$ python -q
>>> import numpy as np
>>> from numpy import linalg as LA
>>> np.set_printoptions(precision=2, suppress=True, linewidth=100, floatmode="fixed")
>>> mat = np.load("x.npy")
>>> print(mat)
[[-1.18  0.54  0.59 -0.14 -0.17  0.86  0.08]
 [-1.20  0.50  0.50 -0.20 -0.20  0.80  0.00]
 [ 0.80 -0.40 -0.20  1.10  0.10  1.40  0.20]
 [ 1.10 -0.10 -1.30  0.30  0.20 -1.80 -1.80]
 [ 0.10 -0.10  0.20 -0.50 -0.90 -0.90  0.80]
 [ 1.30 -1.10  1.00 -1.00 -0.90  0.60  0.80]]
>>> vec = np.array([2, -1, -2, -2, 2, 0, 2])
>>> print(np.sign((mat @ vec).round(6)))
[-1.00 -1.00  1.00  1.00  1.00  1.00]
>>> print(mat @ np.eye(7)[6])
[ 0.08  0.00  0.20 -1.80  0.80  0.80]
>>> print(LA.norm(mat @ vec) <= LA.norm(mat, 2) * LA.norm(vec) + 1e-9)
True
>>> print((mat * vec).sum(axis=1))
[-3.98 -3.90  0.80  1.10  0.70  3.50]
>>> K = np.load("dump.npy")
>>> print(K)
[[ 0.26 -0.91  2.93  1.09]
 [-0.91  2.44  0.68 -0.85]
 [ 2.93  0.68  1.69 -0.57]
 [ 1.09 -0.85 -0.57 -1.39]]
>>> w, V = LA.eigh(K)
>>> print(np.abs(V[:, -1]))
[0.63 0.07 0.77 0.06]
>>> print(np.abs(V[:, -1]).round(6).argmax())
2
>>> print(np.round(V.T @ K @ V, 2) + 0)
[[-3.00  0.00  0.00  0.00]
 [ 0.00 -1.00  0.00  0.00]
 [ 0.00  0.00  3.00  0.00]
 [ 0.00  0.00  0.00  4.01]]
>>> print(np.unique(w.round(6) + 0, return_counts=True)[1])
[1 1 1 1]
>>> print(LA.eigvalsh(K + -1 * np.eye(4)))
[-4.00 -2.00  2.00  3.01]
>>> print(V @ np.diag(w) @ V.T)
[[ 0.26 -0.91  2.93  1.09]
 [-0.91  2.44  0.68 -0.85]
 [ 2.93  0.68  1.69 -0.57]
 [ 1.09 -0.85 -0.57 -1.39]]
>>> print(round(w.sum(), 2), round(np.trace(K), 2))
3.0 3.0
>>> Uu, sv, Vt = LA.svd(K, full_matrices=False)
>>> print((sv > 1e-8).sum())
4
>>> print(Uu.shape, sv.shape, Vt.shape)
(4, 4) (4,) (4, 4)
>>> print(sv / sv[0])
[1.00 0.75 0.75 0.25]
>>> print(np.abs(Uu[:, 0]).round(6).argmax())
2
>>> rng = np.random.default_rng(340299)
>>> idx = rng.permutation(4)
>>> print(idx)
[0 1 3 2]
>>> A2 = K[idx][:, idx]
>>> print(A2)
[[ 0.26 -0.91  1.09  2.93]
 [-0.91  2.44 -0.85  0.68]
 [ 1.09 -0.85 -1.39 -0.57]
 [ 2.93  0.68 -0.57  1.69]]
>>> print(round(LA.det(A2), 2), round(LA.det(K[idx]), 2))
36.02 -36.02
>>> print(np.diag(A2))
[ 0.26  2.44 -1.39  1.69]
>>> P = np.triu(np.array([[1, 0, 1, 2], [0, 1, 1, 2], [1, 1, 1, 0], [2, 1, 2, 0]]), 1) + np.eye(4)
>>> A2 = P @ K @ LA.inv(P)
>>> print(P @ K - K @ P)
[[ 5.11 -1.02  1.20 -2.05]
 [ 5.11 -1.02 -0.98 -6.41]
 [ 0.00  0.00 -3.61 -7.22]
 [ 0.00  0.00 -0.24 -0.48]]
>>> print(np.poly(A2))
[  1.00  -3.00 -13.02  27.01  36.02]
>>> print(round(np.trace(A2), 2), round(np.trace(K), 2))
3.0 3.0
>>> F = np.array([[0, 3, 0, 3, 2],
...     [0, 2, 2, 2, 2],
...     [3, 2, 3, 2, 2],
...     [3, 3, 3, 2, 2],
...     [2, 3, 1, 1, 2]])
>>> F[-1] = F[0] + -1 * F[1]
>>> print(F)
[[ 0  3  0  3  2]
 [ 0  2  2  2  2]
 [ 3  2  3  2  2]
 [ 3  3  3  2  2]
 [ 0  1 -2  1  0]]
>>> Uu, sv, Vt = LA.svd(F)
>>> print(sv.round(2) + 0)
[9.45 3.94 1.97 0.53 0.00]
>>> A2 = Uu[:, :4] @ np.diag(sv[:4]) @ Vt[:4]
>>> print(np.round(LA.norm(F - A2) / LA.norm(F), 2))
0.0
>>> print(LA.matrix_rank(A2))
4
>>> print(A2.round(2) + 0)
[[ 0.00  3.00  0.00  3.00  2.00]
 [ 0.00  2.00  2.00  2.00  2.00]
 [ 3.00  2.00  3.00  2.00  2.00]
 [ 3.00  3.00  3.00  2.00  2.00]
 [ 0.00  1.00 -2.00  1.00  0.00]]
>>> print(LA.matrix_rank(F, rtol=0.05))
4
>>> C2 = K.T @ K
>>> print((K @ K.T).shape)
(4, 4)
>>> Uu, sv, Vt = LA.svd(F)
>>> V = Vt[:(sv > 1e-8).sum()]
>>> vec = F[2] + -3 * F[1] + rng.integers(2) * np.eye(5)[3]
>>> print(vec)
[ 3.00 -4.00 -3.00 -4.00 -4.00]
>>> print(np.diag(V.T @ V))
[0.99 1.00 0.93 0.72 0.36]
>>> print(round(LA.norm(vec - V.T @ V @ vec), 2))
0.0
>>> print(LA.matrix_rank(np.vstack([F, vec])))
4
>>> idx = rng.permutation(5)
>>> print(idx)
[2 3 1 0 4]
>>> A2 = F[idx][:, idx]
>>> print(np.allclose(A2, F))
False
>>> print(A2)
[[ 3  2  2  3  2]
 [ 3  2  3  3  2]
 [ 2  2  2  0  2]
 [ 0  3  3  0  2]
 [-2  1  1  0  0]]
>>> print(round(float(LA.det(A2)), 2), round(float(LA.det(F[idx])), 2))
-0.0 0.0
>>> print(np.round(np.sort(np.abs(LA.eigvals(A2))), 2) + 0)
[0.00 1.22 1.22 1.30 8.26]
>>> print(np.trace(A2))
7
>>> J = np.load("w.npy")
>>> print(J)
[[ 0.85  0.05  0.05 -0.15 -0.25 -0.25  0.25  0.25 -0.05]
 [ 0.05  0.98 -0.02  0.05  0.08  0.08 -0.08 -0.08  0.02]
 [ 0.05 -0.02  0.98  0.05  0.08  0.08 -0.08 -0.08  0.02]
 [-0.15  0.05  0.05  0.85 -0.25 -0.25  0.25  0.25 -0.05]
 [-0.25  0.08  0.08 -0.25  0.59 -0.41  0.41  0.41 -0.08]
 [-0.25  0.08  0.08 -0.25 -0.41  0.59  0.41  0.41 -0.08]
 [ 0.25 -0.08 -0.08  0.25  0.41  0.41  0.59 -0.41  0.08]
 [ 0.25 -0.08 -0.08  0.25  0.41  0.41 -0.41  0.59  0.08]
 [-0.05  0.02  0.02 -0.05 -0.08 -0.08  0.08  0.08  0.98]]
>>> q, V = LA.qr(J[:, :8])[0], LA.qr(J[:, 8:])[0]
>>> sv = LA.svd(q.T @ V, compute_uv=False)
>>> print(sv.round(2) + 0)
[0.00]
>>> print((sv > 0.9).sum())
0
>>> w, V = LA.eigh(J)
>>> vec = np.array([-3, 1, 1, 2, -1, 1, -2, -1, -1])
>>> print(np.round(np.abs(J).sum(axis=1).max(), 2), np.abs(w).max())
2.57 1.0
>>> print(round(vec @ J @ vec / (vec @ vec), 2), w[0], w[-1])
0.94 -1.0 1.0
>>> print(round(vec @ J @ vec, 2))
21.66
>>> print(LA.eigvalsh(J[1:, 1:]))
[-0.85  1.00  1.00  1.00  1.00  1.00  1.00  1.00]
